In [1]: import numpy as np

In [2]: np.set_printoptions(precision=2, suppress=True, linewidth=120)

In [3]: def rd(a):
   ...:     return np.round(a, 2) + 0
   ...: 

In [4]: mat = np.loadtxt("a.csv", delimiter=",")

In [5]: mat
Out[5]: 
array([[ 4., -4.,  4.,  4.],
       [-4.,  4., -4.,  4.],
       [ 4., -4.,  4., -4.],
       [ 4.,  4., -4.,  4.]])

In [6]: left, sv, vt = np.linalg.svd(mat)

In [7]: rd(sv)
Out[7]: array([12.94,  8.  ,  4.94,  0.  ])

In [8]: M2 = left[:, :3] @ np.diag(sv[:3]) @ vt[:3]

In [9]: np.linalg.matrix_rank(mat, rtol=0.05)
Out[9]: np.int64(3)

In [10]: hat = np.triu(np.array([[-4, -1, -9, 4], [-5, 4, 3, 4], [-6, 8, -6, -2], [0, -4, -5, 5]]), 1) + np.eye(4)

In [11]: M2 = hat @ mat @ np.linalg.inv(hat)

In [12]: np.linalg.matrix_rank(M2)
Out[12]: np.int64(3)

In [13]: rd(np.linalg.det(M2))
Out[13]: np.float64(0.0)

In [14]: np.trace(M2), np.trace(mat)
Out[14]: (np.float64(16.0), np.float64(16.0))

In [15]: M2
Out[15]: 
array([[ -12.,   32., -248., -524.],
       [  24.,   32.,  112.,    8.],
       [  -4.,  -16.,   24.,  116.],
       [   4.,    8.,    8.,  -28.]])

In [16]: hat @ mat - mat @ hat
Out[16]: 
array([[-16.,  52.,   0.,  56.],
       [ 28.,   0., -52.,  -4.],
       [ -8.,  -4.,  56.,   0.],
       [  0.,   4.,  24., -40.]])

In [17]: m1 = np.load("w.npy")

In [18]: m1
Out[18]: 
array([[ -2,  -2,  -2,  -2,  -2,  -2],
       [ -2,  -4,  -4,  -4,  -4,  -4],
       [ -2,  -4,  -6,  -6,  -6,  -6],
       [ -2,  -4,  -6,  -8,  -8,  -8],
       [ -2,  -4,  -6,  -8, -10, -10],
       [ -2,  -4,  -6,  -8, -10, -12]])

In [19]: M2 = m1 / np.sqrt((m1 ** 2).mean(axis=1, keepdims=True))

In [20]: rd(np.linalg.norm(M2, axis=1))
Out[20]: array([2.45, 2.45, 2.45, 2.45, 2.45, 2.45])

In [21]: evals, vecs = np.linalg.eigh(m1)

In [22]: rd(evals.sum()), np.trace(m1)
Out[22]: (np.float64(-42.0), np.int64(-42))

In [23]: rd(np.linalg.eigvalsh(m1 @ m1))
Out[23]: array([   0.28,    0.41,    0.8 ,    2.4 ,   15.81, 1184.3 ])

In [24]: np.unique(evals.round(6) + 0, return_counts=True)[1]
Out[24]: array([1, 1, 1, 1, 1, 1])

In [25]: theta = np.radians(60)

In [26]: Rm = np.eye(6)

In [27]: Rm[3, 3] = Rm[5, 5] = np.cos(theta)

In [28]: Rm[3, 5], Rm[5, 3] = -np.sin(theta), np.sin(theta)

In [29]: rd(Rm)
Out[29]: 
array([[ 1.  ,  0.  ,  0.  ,  0.  ,  0.  ,  0.  ],
       [ 0.  ,  1.  ,  0.  ,  0.  ,  0.  ,  0.  ],
       [ 0.  ,  0.  ,  1.  ,  0.  ,  0.  ,  0.  ],
       [ 0.  ,  0.  ,  0.  ,  0.5 ,  0.  , -0.87],
       [ 0.  ,  0.  ,  0.  ,  0.  ,  1.  ,  0.  ],
       [ 0.  ,  0.  ,  0.  ,  0.87,  0.  ,  0.5 ]])

In [30]: M2 = m1 @ Rm.T

In [31]: rd(np.abs(M2 - m1).max(axis=0))
Out[31]: array([ 0.  ,  0.  ,  0.  , 14.39,  0.  ,  2.93])

In [32]: rd(np.linalg.svd(m1, compute_uv=False)), rd(np.linalg.svd(M2, compute_uv=False))
Out[32]: 
(array([34.41,  3.98,  1.55,  0.89,  0.64,  0.53]),
 array([34.41,  3.98,  1.55,  0.89,  0.64,  0.53]))

In [33]: rd(np.linalg.det(Rm)), np.trace(Rm)
Out[33]: (np.float64(1.0), np.float64(5.0))

In [34]: M2 = np.array([[1, 6, 7, 0], [5, 9, 6, 0], [8, 0, 9, 8], [0, 1, 6, 6]])

In [35]: arr = np.triu(M2)

In [36]: arr
Out[36]: 
array([[1, 6, 7, 0],
       [0, 9, 6, 0],
       [0, 0, 9, 8],
       [0, 0, 0, 6]])

In [37]: vec = np.array([-2, -1, 1, 2])

In [38]: rhs = arr @ vec

In [39]: rhs
Out[39]: array([-1, -3, 25, 12])

In [40]: rd(np.linalg.solve(arr, arr[:, 3]))
Out[40]: array([0., 0., 0., 1.])

In [41]: rd(np.linalg.solve(arr, rhs))
Out[41]: array([-2., -1.,  1.,  2.])

In [42]: M2 = np.array([[1, 0], [0, 1], [1, 0], [1, 0]])

In [43]: np.einsum("ik,kj->ij", arr, M2)
Out[43]: 
array([[ 8,  6],
       [ 6,  9],
       [17,  0],
       [ 6,  0]])

In [44]: M2 @ arr
---------------------------------------------------------------------------
ValueError                                Traceback (most recent call last)
Cell In[44], line 1
----> 1 M2 @ arr

ValueError: matmul: Input operand 1 has a mismatch in its core dimension 0, with gufunc signature (n?,k),(k,m?)->(n?,m?) (size 4 is different from 2)

In [45]: np.linalg.matrix_rank(np.vstack([arr, M2.T]))
Out[45]: np.int64(4)

In [46]: np.vstack([arr, M2.T]).shape
Out[46]: (6, 4)

In [47]: np.linalg.matrix_rank(arr @ M2)
Out[47]: np.int64(2)

In [48]: M2 = np.array([[0, 1, 0, 2, 3, 1],
    ...:     [2, 3, 3, 0, 3, 0],
    ...:     [2, 1, 0, 2, 3, 2],
    ...:     [2, 0, 2, 2, 3, 2],
    ...:     [3, 2, 2, 3, 2, 1],
    ...:     [0, 1, 2, 1, 2, 1]])

In [49]: feats = np.triu(M2)

In [50]: feats
Out[50]: 
array([[0, 1, 0, 2, 3, 1],
       [0, 3, 3, 0, 3, 0],
       [0, 0, 0, 2, 3, 2],
       [0, 0, 0, 2, 3, 2],
       [0, 0, 0, 0, 2, 1],
       [0, 0, 0, 0, 0, 1]])

In [51]: np.allclose(arr @ arr.T, arr.T @ arr)
Out[51]: False

In [52]: arr @ arr
Out[52]: 
array([[  1,  60, 106,  56],
       [  0,  81, 108,  48],
       [  0,   0,  81, 120],
       [  0,   0,   0,  36]])

In [53]: np.trace(arr)
Out[53]: np.int64(25)

In [54]: (arr + arr.T) / 2
Out[54]: 
array([[1. , 3. , 3.5, 0. ],
       [3. , 9. , 3. , 0. ],
       [3.5, 3. , 9. , 4. ],
       [0. , 0. , 4. , 6. ]])

In [55]: rd(np.sort(np.abs(np.linalg.eigvals(arr))))
Out[55]: array([1., 6., 9., 9.])

In [56]: np.linalg.matrix_power(arr, 3)
Out[56]: 
array([[   1,  546, 1321, 1184],
       [   0,  729, 1458, 1152],
       [   0,    0,  729, 1368],
       [   0,    0,    0,  216]])

In [57]: arr.inv()
---------------------------------------------------------------------------
AttributeError                            Traceback (most recent call last)
Cell In[57], line 1
----> 1 arr.inv()

AttributeError: 'numpy.ndarray' object has no attribute 'inv'

In [58]: rd(np.linalg.det(arr))
Out[58]: np.float64(486.0)

In [59]: assert arr == arr.T
---------------------------------------------------------------------------
ValueError                                Traceback (most recent call last)
Cell In[59], line 1
----> 1 assert arr == arr.T

ValueError: The truth value of an array with more than one element is ambiguous. Use a.any() or a.all()

In [60]: rd(feats @ np.linalg.pinv(feats) @ feats)
Out[60]: 
array([[0., 1., 0., 2., 3., 1.],
       [0., 3., 3., 0., 3., 0.],
       [0., 0., 0., 2., 3., 2.],
       [0., 0., 0., 2., 3., 2.],
       [0., 0., 0., 0., 2., 1.],
       [0., 0., 0., 0., 0., 1.]])

In [61]: rd(np.trace(np.linalg.pinv(feats) @ feats))
Out[61]: np.float64(5.0)

In [62]: np.unique(feats.round(6), axis=0).shape
Out[62]: (5, 6)

In [63]: M2 = feats / np.linalg.norm(feats, axis=1, keepdims=True)

In [64]: G = M2 @ M2.T

In [65]: np.argwhere(np.triu(np.abs(G) > 0.95, 1))
Out[65]: array([[2, 3]])

In [66]: (G - 2 * np.eye(6)).round(6).argmax(axis=1)
Out[66]: array([2, 0, 3, 2, 2, 2])

In [67]: rd(G)
Out[67]: 
array([[1.  , 0.6 , 0.94, 0.94, 0.81, 0.26],
       [0.6 , 1.  , 0.42, 0.42, 0.52, 0.  ],
       [0.94, 0.42, 1.  , 1.  , 0.87, 0.49],
       [0.94, 0.42, 1.  , 1.  , 0.87, 0.49],
       [0.81, 0.52, 0.87, 0.87, 1.  , 0.45],
       [0.26, 0.  , 0.49, 0.49, 0.45, 1.  ]])

In [68]: X = np.array([[12, 4, 1, -1], [4, 14, -5, 8], [1, -5, 17, -10], [-1, 8, -10, 14]])

In [69]: X
Out[69]: 
array([[ 12,   4,   1,  -1],
       [  4,  14,  -5,   8],
       [  1,  -5,  17, -10],
       [ -1,   8, -10,  14]])

In [70]: (X + X.T) / 2
Out[70]: 
array([[ 12.,   4.,   1.,  -1.],
       [  4.,  14.,  -5.,   8.],
       [  1.,  -5.,  17., -10.],
       [ -1.,   8., -10.,  14.]])

In [71]: np.linalg.matrix_power(X, 2)
Out[71]: 
array([[ 162,   91,   19,   -4],
       [  91,  301, -231,  270],
       [  19, -231,  415, -351],
       [  -4,  270, -351,  361]])

In [72]: (X - X.T) / 2
Out[72]: 
array([[0., 0., 0., 0.],
       [0., 0., 0., 0.],
       [0., 0., 0., 0.],
       [0., 0., 0., 0.]])

In [73]: np.trace(X)
Out[73]: np.int64(57)

In [74]: X @ X
Out[74]: 
array([[ 162,   91,   19,   -4],
       [  91,  301, -231,  270],
       [  19, -231,  415, -351],
       [  -4,  270, -351,  361]])

In [75]: L = np.linalg.cholesky(X)

In [76]: rd(np.diag(L) ** 2)
Out[76]: array([12.  , 12.67, 14.67,  5.64])

In [77]: rd(X / np.sqrt(np.outer(np.diag(X), np.diag(X))))
Out[77]: 
array([[ 1.  ,  0.31,  0.07, -0.08],
       [ 0.31,  1.  , -0.32,  0.57],
       [ 0.07, -0.32,  1.  , -0.65],
       [-0.08,  0.57, -0.65,  1.  ]])

In [78]: rng = np.random.default_rng(256565)

In [79]: lab = rng.permutation(4)

In [80]: M2 = X[:, lab] * rng.choice([-1, 1], 4)

In [81]: M2
Out[81]: 
array([[-12,  -4,   1,   1],
       [ -4, -14,  -8,  -5],
       [ -1,   5,  10,  17],
       [  1,  -8, -14, -10]])

In [82]: left, _, vt = np.linalg.svd(X.T @ M2)

In [83]: rd(np.linalg.lstsq(X, M2)[0])
Out[83]: 
array([[-1.,  0.,  0.,  0.],
       [ 0., -1.,  0.,  0.],
       [ 0.,  0.,  0.,  1.],
       [ 0.,  0., -1.,  0.]])

In [84]: def softmax(z):
    ...:     e = np.exp(z - z.max(axis=-1, keepdims=True))
    ...:     return e / e.sum(axis=-1, keepdims=True)
    ...: 

In [85]: rd(softmax(feats[1]))
Out[85]: array([0.02, 0.32, 0.32, 0.02, 0.32, 0.02])

In [86]: softmax(feats).sum(axis=1)
Out[86]: array([1., 1., 1., 1., 1., 1.])

In [87]: rd(softmax(feats[1] + 2))
Out[87]: array([0.02, 0.32, 0.32, 0.02, 0.32, 0.02])

In [88]: S = feats @ feats.T / np.sqrt(6)

In [89]: rd(softmax(S + np.triu(np.full(S.shape, -np.inf), 1)))
Out[89]: 
array([[1.  , 0.  , 0.  , 0.  , 0.  , 0.  ],
       [0.  , 1.  , 0.  , 0.  , 0.  , 0.  ],
       [0.3 , 0.03, 0.68, 0.  , 0.  , 0.  ],
       [0.18, 0.02, 0.4 , 0.4 , 0.  , 0.  ],
       [0.2 , 0.13, 0.29, 0.29, 0.09, 0.  ],
       [0.15, 0.1 , 0.23, 0.23, 0.15, 0.15]])

In [90]: softmax(S).round(6).argmax(axis=1)
Out[90]: array([0, 1, 2, 2, 2, 2])

In [91]: rd(softmax(S)[1] @ feats)
Out[91]: array([0.  , 2.99, 2.99, 0.01, 3.  , 0.  ])

In [92]: rd(softmax(10 * X[1]))
Out[92]: array([0., 1., 0., 0.])

In [93]: S = X @ X.T / np.sqrt(4)

In [94]: rd(softmax(S)[1] @ X)
Out[94]: array([ 4., 14., -5.,  8.])

In [95]: data = np.loadtxt("dump.csv", delimiter=",")

In [96]: rd(data)
Out[96]: 
array([[-4.22,  1.86,  7.7 ],
       [-6.5 , -6.34, -3.29],
       [ 4.66, -6.51,  2.9 ]])

In [97]: u = np.array([3, -1, -1])

In [98]: M2 = data + np.outer(u, np.eye(3)[2])

In [99]: np.linalg.matrix_rank(np.linalg.inv(M2) - np.linalg.inv(data), tol=1e-8)
Out[99]: np.int64(1)

In [100]: np.linalg.matrix_rank(M2 - data)
Out[100]: np.int64(1)

In [101]: rd(np.linalg.det(M2) / np.linalg.det(data)), rd(1 + np.linalg.solve(data, u)[2])
Out[101]: (np.float64(1.27), np.float64(1.27))

In [102]: left, sv, vt = np.linalg.svd(data, full_matrices=False)

In [103]: rd(np.sqrt((sv ** 2).sum())), rd(np.linalg.norm(data))
Out[103]: (np.float64(15.7), np.float64(15.7))

In [104]: np.abs(left[:, 0]).round(6).argmax()
Out[104]: np.int64(1)

In [105]: rd(np.cumsum(sv ** 2) / np.sum(sv ** 2))
Out[105]: array([0.41, 0.73, 1.  ])

In [106]: rd(left.T @ left)
Out[106]: 
array([[1., 0., 0.],
       [0., 1., 0.],
       [0., 0., 1.]])

In [107]: Q, vecs = np.linalg.qr(data[:, :2])[0], np.linalg.qr(data[:, 2:])[0]

In [108]: sv = np.linalg.svd(Q.T @ vecs, compute_uv=False)

In [109]: (sv > 0.9).sum()
Out[109]: np.int64(0)

In [110]: rd(np.linalg.norm(Q @ Q.T - vecs @ vecs.T, 2))
Out[110]: np.float64(1.0)

In [111]: np.allclose(data @ data.T, data.T @ data)
Out[111]: False

In [112]: data.inv()
---------------------------------------------------------------------------
AttributeError                            Traceback (most recent call last)
Cell In[112], line 1
----> 1 data.inv()

AttributeError: 'numpy.ndarray' object has no attribute 'inv'

In [113]: rd(np.linalg.det(data))
Out[113]: np.float64(729.0)

In [114]: rd(data @ data)
Out[114]: 
array([[ 41.58, -69.88, -16.29],
       [ 53.38,  49.57, -38.78],
       [ 36.23,  31.12,  65.77]])

In [115]: J = np.abs(np.array([[-2, -2, 0, 2], [1, 0, 1, 2], [0, -1, 1, -1], [2, -2, 1, 1]])) + np.eye(4)

In [116]: J = J / J.sum(axis=1, keepdims=True)

In [117]: rd(J)
Out[117]: 
array([[0.43, 0.29, 0.  , 0.29],
       [0.2 , 0.2 , 0.2 , 0.4 ],
       [0.  , 0.25, 0.5 , 0.25],
       [0.29, 0.29, 0.14, 0.29]])

In [118]: evals, vecs = np.linalg.eig(J)

In [119]: rd(np.sort(np.linalg.eigvals(J.T)))
Out[119]: array([-0.09,  0.03,  0.47,  1.  ])

In [120]: rd(np.sort(np.linalg.eigvals(np.linalg.inv(J))))
Out[120]: array([-11.73,   1.  ,   2.11,  39.62])
